% ipython --no-banner

In [1]: import numpy as np

In [2]: import numpy.linalg as la

In [3]: np.set_printoptions(precision=3, suppress=True, linewidth=200)

In [4]: def rnd(a):
   ...:     return np.round(a, 3) + 0
   ...: 

In [5]: f = np.array([2, 1, 0, 0, 2, 2, 0, 2, 2])

In [6]: g = np.array([0, 5, 1, 7, 1, 5, 9])

In [7]: M = f[:, None] + g[None, :]

In [8]: M
Out[8]: 
array([[ 2,  7,  3,  9,  3,  7, 11],
       [ 1,  6,  2,  8,  2,  6, 10],
       [ 0,  5,  1,  7,  1,  5,  9],
       [ 0,  5,  1,  7,  1,  5,  9],
       [ 2,  7,  3,  9,  3,  7, 11],
       [ 2,  7,  3,  9,  3,  7, 11],
       [ 0,  5,  1,  7,  1,  5,  9],
       [ 2,  7,  3,  9,  3,  7, 11],
       [ 2,  7,  3,  9,  3,  7, 11]])

In [9]: # looks like rank 2

In [10]: x0 = np.array([3, 5, 4, 0, 5, 2, 2])

In [11]: x0 @ M
Traceback (most recent call last):
  Cell In[11], line 1
    x0 @ M
ValueError: matmul: Input operand 1 has a mismatch in its core dimension 0, with gufunc signature (n?,k),(k,m?)->(n?,m?) (size 9 is different from 7)


In [12]: (M * x0).sum(axis=1)
Out[12]: array([104,  83,  62,  62, 104, 104,  62, 104, 104])

In [13]: M @ np.ones(7)
Out[13]: array([42., 35., 28., 28., 42., 42., 28., 42., 42.])

In [14]: M @ np.eye(7)[1]
Out[14]: array([7., 6., 5., 5., 7., 7., 5., 7., 7.])

In [15]: la.norm(M @ x0) <= la.norm(M, 2) * la.norm(x0) + 1e-9
Out[15]: np.True_

In [16]: M @ (2 * x0)
Out[16]: array([208, 166, 124, 124, 208, 208, 124, 208, 208])

In [17]: np.einsum("ij,j->i", M, x0)
Out[17]: array([104,  83,  62,  62, 104, 104,  62, 104, 104])

In [18]: m1 = np.load("block4.npy")

In [19]: m1
Out[19]: 
array([[128,  24, -65,  21, -27, -64,   4],
       [ 24,  97, -14,  37,  38,  16, -43],
       [-65, -14, 102,  26,  38,  37,  24],
       [ 21,  37,  26,  75,  13,  27,  23],
       [-27,  38,  38,  13,  48,  27, -21],
       [-64,  16,  37,  27,  27,  69,  24],
       [  4, -43,  24,  23, -21,  24, 128]])

In [20]: rng = np.random.default_rng(42163)

In [21]: labels = rng.permutation(7)

In [22]: labels
Out[22]: array([4, 3, 5, 2, 0, 6, 1])

In [23]: Y = m1[labels][:, labels]

In [24]: rnd(np.sort(np.abs(la.eigvals(Y))))
Out[24]: array([  0.823,   8.198,  29.524,  58.127, 140.708, 172.18 , 237.44 ])

In [25]: Y
Out[25]: 
array([[ 48,  13,  27,  38, -27, -21,  38],
       [ 13,  75,  27,  26,  21,  23,  37],
       [ 27,  27,  69,  37, -64,  24,  16],
       [ 38,  26,  37, 102, -65,  24, -14],
       [-27,  21, -64, -65, 128,   4,  24],
       [-21,  23,  24,  24,   4, 128, -43],
       [ 38,  37,  16, -14,  24, -43,  97]])
